% python3 -q
>>> import numpy as np
>>> np.set_printoptions(suppress=True, linewidth=140)
>>> tidy = lambda a: np.round(a, 2) + 0
>>> M = np.loadtxt("run2.csv", delimiter=",")
>>> print(M)
[[ 1. -1.  1. -1.  1. -1.  1. -1.]
 [ 1. -1. -1.  1.  1. -1. -1.  1.]
 [ 1.  1.  1.  1.  1.  1.  1.  1.]]
>>> f, v = M[0], M[1]
>>> print(f @ v)
0.0
>>> pr = (f @ v) / (f @ f) * f
>>> print(np.outer(f, v))
[[ 1. -1. -1.  1.  1. -1. -1.  1.]
 [-1.  1.  1. -1. -1.  1.  1. -1.]
 [ 1. -1. -1.  1.  1. -1. -1.  1.]
 [-1.  1.  1. -1. -1.  1.  1. -1.]
 [ 1. -1. -1.  1.  1. -1. -1.  1.]
 [-1.  1.  1. -1. -1.  1.  1. -1.]
 [ 1. -1. -1.  1.  1. -1. -1.  1.]
 [-1.  1.  1. -1. -1.  1.  1. -1.]]
>>> X = np.array([[1, -3, 2, 2, 3], [-1, 3, -3, -3, 3], [-1, 3, 2, 2, 3]])
>>> print(X)
[[ 1 -3  2  2  3]
 [-1  3 -3 -3  3]
 [-1  3  2  2  3]]
>>> # column 3 repeats column 2
>>> rng = np.random.default_rng(46415)
>>> M2 = X + rng.integers(-2, 3, (3, 2)) @ rng.integers(-2, 3, (2, 5))
>>> print(M2)
[[ 6 -4  5  2  4]
 [-1  3 -3 -3  3]
 [ 2  2  3  3  3]]
>>> print(tidy(np.linalg.svd(M2 - X, compute_uv=False)))
[6.82 1.24 0.  ]
>>> print(np.abs(M2 - X).sum(axis=1))
[10  0  6]
>>> print(np.linalg.matrix_rank(M2 - X, tol=1e-8))
2
>>> print(M2 - X)
[[ 5 -1  3  0  1]
 [ 0  0  0  0  0]
 [ 3 -1  1  1  0]]
>>> print(X.sum(axis=0))
[-1  3  1  1  9]
>>> print(np.unravel_index(np.abs(X).argmax(), X.shape))
(np.int64(0), np.int64(1))
>>> print(np.count_nonzero(X))
15
>>> print(np.abs(X).max())
3
>>> print(X.shape)
(3, 5)
>>> print(tidy(np.linalg.norm(X)))
9.54
>>> W0 = np.load("test16.npy")
>>> print(tidy(W0))
[[-0.26 -0.96 -0.09]
 [ 0.19 -0.14  0.97]
 [-0.95  0.24  0.22]]
>>> lab = rng.permutation(3)
>>> print(lab)
[2 0 1]
>>> M2 = W0[lab][:, lab]
>>> print(tidy(np.trace(M2)))
-0.19
>>> print(tidy(np.linalg.det(M2)), tidy(np.linalg.det(W0[lab])))
1.0 1.0
>>> x = np.array([-2, -1, 2])
>>> y = W0 @ x
>>> print(tidy(y))
[1.31 1.71 2.09]
>>> print(tidy(np.linalg.solve(W0.T, W0[0])))
[1. 0. 0.]
>>> T = np.stack([W0, -2 * W0, W0[::-1]])
>>> print(np.linalg.matrix_rank(T))
[3 3 3]
>>> print(tidy(np.einsum("bij,cij->bc", T, T)))
[[ 3. -6.  1.]
 [-6. 12. -2.]
 [ 1. -2.  3.]]
>>> print(T.shape)
(3, 3, 3)
>>> U, sigma, Vt = np.linalg.svd(W0, full_matrices=False)
>>> print(tidy(np.sqrt((sigma ** 2).sum())), tidy(np.linalg.norm(W0)))
1.73 1.73
>>> print(tidy(sigma))
[1. 1. 1.]
>>> print(tidy(U.T @ U))
[[1. 0. 0.]
 [0. 1. 0.]
 [0. 0. 1.]]
>>> F = np.load("m.npy")
>>> print(F)
[[ 1.   0.4 -0.4]
 [-0.4  0.7  0.2]
 [-1.3 -0.8 -0.1]
 [-0.2  0.1 -2.2]
 [ 1.6 -0.8 -0.3]]
>>> x = np.array([0, 1, 5])
>>> y = F @ x
>>> print(tidy(np.linalg.pinv(F) @ F))
[[1. 0. 0.]
 [0. 1. 0.]
 [0. 0. 1.]]
>>> print(y)
[ -1.6   1.7  -1.3 -10.9  -2.3]
>>> print(tidy(np.linalg.solve(F.T @ F, F.T @ y)))
[0. 1. 5.]
>>> y = y + 0.02 * rng.normal(size=5)
>>> print(tidy(y))
[ -1.61   1.76  -1.34 -10.91  -2.29]
>>> c, *_ = np.linalg.lstsq(F, y)
>>> print([round(float(np.linalg.norm(np.linalg.solve(F.T @ F + lam * np.eye(3), F.T @ y))), 2) for lam in (0, 1, 10, 100)])
[5.11, 4.25, 1.71, 0.25]
>>> print(tidy(c))
[0.01 1.03 5.01]
>>> print(tidy(np.linalg.norm(y - F @ c)))
0.06
>>> arr = np.loadtxt("dump.csv", delimiter=",")
>>> print(arr)
[[ -8.   0.  -4.  -3.  -6.]
 [  8.   0.   4.   3.   6.]
 [-16.   0.  -8.  -6. -12.]]
>>> U, sigma, Vt = np.linalg.svd(arr)
>>> print(tidy(sigma))
[27.39  0.    0.  ]
>>> M2 = U[:, :1] @ np.diag(sigma[:1]) @ Vt[:1]
>>> print(np.linalg.matrix_rank(M2))
1
>>> print(tidy(np.abs(arr - M2).max()))
0.0
>>> print(tidy(M2))
[[ -8.   0.  -4.  -3.  -6.]
 [  8.   0.   4.   3.   6.]
 [-16.   0.  -8.  -6. -12.]]
>>> print(tidy(np.linalg.norm(arr - M2) / np.linalg.norm(arr)))
0.0
>>> U, sigma, Vt = np.linalg.svd(arr)
>>> V = Vt[:(sigma > 1e-8).sum()]
>>> x = arr[1] + 4 * arr[0] + rng.integers(2) * np.eye(5)[3]
>>> print(x)
[-24.   0. -12.  -8. -18.]
>>> print(np.linalg.matrix_rank(np.vstack([arr, x])))
2
>>> print(tidy(V.T @ V))
[[0.51 0.   0.26 0.19 0.38]
 [0.   0.   0.   0.   0.  ]
 [0.26 0.   0.13 0.1  0.19]
 [0.19 0.   0.1  0.07 0.14]
 [0.38 0.   0.19 0.14 0.29]]
>>> print(tidy(np.linalg.norm(x - V.T @ V @ x)))
0.96
>>> print(np.allclose(V.T @ V @ x, x))
False
>>> M2 = X[0, 0] * X[1:] - np.outer(X[1:, 0], X[0])
>>> print(M2)
[[ 0  0 -1 -1  6]
 [ 0  0  4  4  6]]
>>> print(np.flatnonzero(~M2.round(6).any(axis=1)))
[]
